% python3 -q
>>> import numpy as np
>>> import numpy.linalg as la
>>> np.set_printoptions(precision=3, suppress=True, linewidth=160, sign=" ")
>>> E = np.loadtxt("sample8.csv", delimiter=",")
>>> E
array([[13.676, -4.884,  2.805, 13.077],
       [13.893, -4.977,  3.582, 16.02 ],
       [14.84 , -3.735,  1.631, 15.877],
       [14.088, -7.918,  1.55 , 14.655],
       [15.584, -5.487,  2.047, 13.798],
       [16.697, -7.787,  1.824, 13.34 ],
       [14.867, -5.584,  2.25 , 15.119],
       [14.958, -8.291,  4.017, 12.949],
       [15.502, -7.657,  3.639, 16.081],
       [13.832, -6.638,  4.505, 14.544]])
>>> x = np.array([-3, 1, 6, 7])
>>> y = E @ x
>>> y
array([ 62.457,  86.976,  72.67 ,  61.703,  56.629,  46.446,  69.148,  61.58 ,  80.238,  80.704])
>>> la.solve(E.T @ E, E.T @ y)
array([-3.,  1.,  6.,  7.])
>>> try:
...     la.solve(E, y)
... except la.LinAlgError as e:
...     print("failed:", e)
... 
failed: Last 2 dimensions of the array must be square
>>> la.lstsq(E, y)[0]
array([-3.,  1.,  6.,  7.])
>>> rng = np.random.default_rng(99)
>>> y = y + 0.3 * rng.normal(size=10)
>>> y
array([ 62.482,  86.837,  72.685,  61.909,  56.102,  46.951,  69.011,  61.401,  79.924,  80.984])
>>> beta, *_ = la.lstsq(E, y)
>>> [round(float(la.norm(la.solve(E.T @ E + lam * np.eye(4), E.T @ y))), 2) for lam in (0, 1, 10, 100)]
[9.71, 9.16, 6.35, 3.3]
>>> np.round(E.T @ (y - E @ beta), 3) + 0
array([ 0.,  0.,  0.,  0.])
>>> beta
array([-3.023,  0.931,  5.936,  7.003])
>>> x = np.array([0, 2, 2, 1])
>>> y = E @ x
>>> beta, lr = np.zeros(4), 1 / la.norm(E, 2) ** 2
>>> for i in range(6):
...     beta -= lr * E.T @ (E @ beta - y)
...     if i % 1 == 0: print(i, round(la.norm(E @ beta - y), 3))
... 
0 11.954
1 11.901
2 11.849
3 11.796
4 11.744
5 11.692
>>> beta
array([ 0.215, -0.046,  0.062,  0.264])
